$ python3 -q
>>> import numpy as np
>>> from numpy import linalg as LA
>>> np.set_printoptions(precision=4, suppress=True, linewidth=160)
>>> M = np.load("arr.npy")
>>> print(M)
[[  3   4   5   6   7   8   9  10  11  12  13  14  15]
 [ 16  17  18  19  20  21  22  23  24  25  26  27  28]
 [ 29  30  31  32  33  34  35  36  37  38  39  40  41]
 [ 42  43  44  45  46  47  48  49  50  51  52  53  54]
 [ 55  56  57  58  59  60  61  62  63  64  65  66  67]
 [ 68  69  70  71  72  73  74  75  76  77  78  79  80]
 [ 81  82  83  84  85  86  87  88  89  90  91  92  93]
 [ 94  95  96  97  98  99 100 101 102 103 104 105 106]
 [107 108 109 110 111 112 113 114 115 116 117 118 119]]
>>> # rows and columns are dependent
>>> W = np.array([[0, 2, 1, -2, 0, 1],
...     [0, -1, 0, -2, -3, 1],
...     [-2, -1, -2, -3, -3, -1],
...     [-1, -3, 1, -3, 3, 2],
...     [1, -3, -3, 2, 2, 3],
...     [-1, -1, -1, -3, 3, 3],
...     [-2, -2, 2, -1, 0, -2],
...     [-3, -1, 3, -2, -1, 3],
...     [-3, 2, -3, 3, 3, 1],
...     [-3, 0, 1, 1, 0, 3],
...     [0, 3, -2, -1, -1, -2],
...     [2, 2, -1, 2, 1, 2],
...     [-3, 1, -2, 0, -1, 1]])
>>> c = np.array([2, 0, 8, 0, 5, 8])
>>> hid = np.maximum(M @ W + c, 0)
>>> print((hid > 0).mean(axis=0))
[0.     0.1111 0.     0.     1.     1.    ]
>>> print(hid)
[[   0   26    0    0   43  143]
 [   0    0    0    0   82  338]
 [   0    0    0    0  121  533]
 [   0    0    0    0  160  728]
 [   0    0    0    0  199  923]
 [   0    0    0    0  238 1118]
 [   0    0    0    0  277 1313]
 [   0    0    0    0  316 1508]
 [   0    0    0    0  355 1703]]
>>> print((hid > 0).astype(int))
[[0 1 0 0 1 1]
 [0 0 0 0 1 1]
 [0 0 0 0 1 1]
 [0 0 0 0 1 1]
 [0 0 0 0 1 1]
 [0 0 0 0 1 1]
 [0 0 0 0 1 1]
 [0 0 0 0 1 1]
 [0 0 0 0 1 1]]
>>> W2 = np.array([[0, 0, 2], [3, 2, 2], [2, 1, 1], [0, 2, 1], [1, 1, 0], [0, 2, 2]])
>>> print(hid @ W2)
[[ 121  381  338]
 [  82  758  676]
 [ 121 1187 1066]
 [ 160 1616 1456]
 [ 199 2045 1846]
 [ 238 2474 2236]
 [ 277 2903 2626]
 [ 316 3332 3016]
 [ 355 3761 3406]]
>>> print(W @ W2)
[[  8   3   5]
 [ -6  -7  -2]
 [-10 -15 -13]
 [ -4  -4  -6]
 [-13   3   1]
 [ -2   0  -2]
 [ -2  -8 -11]
 [  2   2  -1]
 [  3  12   0]
 [  2   9   2]
 [  4  -3  -1]
 [  5  12  13]
 [ -2   1  -4]]
>>> print(round(float(LA.norm(M, 2)), 4))
753.9464
>>> print(M[6] @ M[0])
10361
>>> print(round(float(LA.norm(M) ** 2 / LA.norm(M, 2) ** 2), 4))
1.0007
>>> print(np.round(LA.norm(M, "nuc"), 4))
773.4362
>>> print(np.round(LA.norm(M[6], 1), 4), np.round(LA.norm(M[6], np.inf), 4))
1131.0 93.0
>>> print(round(float(LA.norm(M, 1)), 4), round(float(LA.norm(M, np.inf)), 4))
603.0 1469.0
>>> J = np.loadtxt("run13.csv", delimiter=",")
>>> print(J)
[[ 2.3 -0.5 -0.6  0.3  1.4  0.3 -1.3 -1.4  0.6]
 [-0.7 -0.1  1.4  0.6 -0.6 -1.5  0.5 -1.5  0.7]
 [ 1.8 -0.6 -0.2 -0.1  0.3 -1.2 -0.2 -0.9 -0.1]
 [-0.3 -0.1  0.3  0.7  0.9  0.1  1.5 -0.6 -1.3]
 [-0.4  0.3  0.6  1.3 -1.6 -0.7 -0.9 -0.6  0.4]
 [-1.9 -1.3  0.4  0.8 -0.7  0.2 -0.3 -1.1 -1.1]
 [ 0.7  0.8 -0.4 -0.7 -1.5  0.   0.3  0.2  2. ]
 [-0.8 -1.5 -0.1 -1.   1.1  0.1 -1.5  1.7 -0.4]
 [ 1.7 -0.6  0.3 -1.9 -0.4 -0.7  0.5  0.8 -0.7]
 [-0.9  0.4  0.6 -1.   1.9  1.8  0.8  0.3 -0.4]
 [ 0.4 -0.5  1.  -2.  -0.4 -0.8 -1.   0.  -0.6]
 [-2.1  1.4 -1.6  0.5 -1.4  0.5  0.5  1.2 -0.3]
 [-1.4 -0.2 -0.3  0.6 -0.4  0.6  1.  -0.3 -0.7]
 [ 1.3 -1.3  1.9  0.3 -0.4 -0.5 -0.4  0.3  0.5]]
>>> A2 = np.c_[J[:, :8] @ np.array([[0, 0, 0, 2, 0, 0, 2, 1],
...     [2, 1, 2, 1, 1, 2, 2, 0],
...     [0, 2, 2, 1, 2, 2, 2, 1],
...     [0, 0, 2, 0, 2, 1, 1, 1],
...     [1, 0, 1, 2, 1, 1, 0, 2],
...     [2, 1, 1, 1, 2, 0, 0, 2],
...     [1, 2, 1, 2, 2, 1, 0, 1],
...     [0, 2, 0, 0, 1, 2, 0, 0]]), np.array([0, 2, -3, -2, -1, -2, 3, -2, 1, -2, -2, -1, 3, -3])]
>>> print(A2)
[[-0.3 -6.8 -1.2  4.  -3.1 -4.6  2.7  4.1  0. ]
 [-3.3 -0.8  2.2 -1.8 -0.2  0.1  1.8 -2.4  2. ]
 [-3.5 -4.4 -2.9  1.8 -4.6 -3.4  1.9 -0.5 -3. ]
 [ 2.4  2.4  4.3  4.5  5.4  2.3  0.5  4.2 -2. ]
 [-3.3 -2.2  1.2 -5.6 -1.3 -0.6  2.3 -4.  -1. ]
 [-3.2 -3.1 -1.  -6.5 -0.9 -4.2 -4.8 -2.  -2. ]
 [ 0.4  1.  -1.8 -0.6 -2.1 -0.7  1.5 -3.1  3. ]
 [-3.2 -1.2 -5.5 -3.9 -3.7 -1.2 -5.8 -1.  -2. ]
 [-2.5  1.9 -5.   2.6 -3.8 -0.8  0.9 -1.6  1. ]
 [ 7.1  5.6  4.5  6.4  7.   4.3 -0.8  6.9 -2. ]
 [-4.  -1.3 -5.2 -2.3 -6.5 -2.4 -0.2 -4.  -2. ]
 [ 2.9  2.1  0.2 -5.7  1.   1.6 -4.1 -4.5 -1. ]
 [ 1.4  1.2  1.4 -1.5  2.9 -0.4 -3.2  0.3  3. ]
 [-4.4  1.8  0.5  1.1  1.2  1.3  4.1  1.3 -3. ]]
>>> print(LA.matrix_rank(np.c_[J, A2]))
10
>>> print(LA.matrix_rank(A2))
9
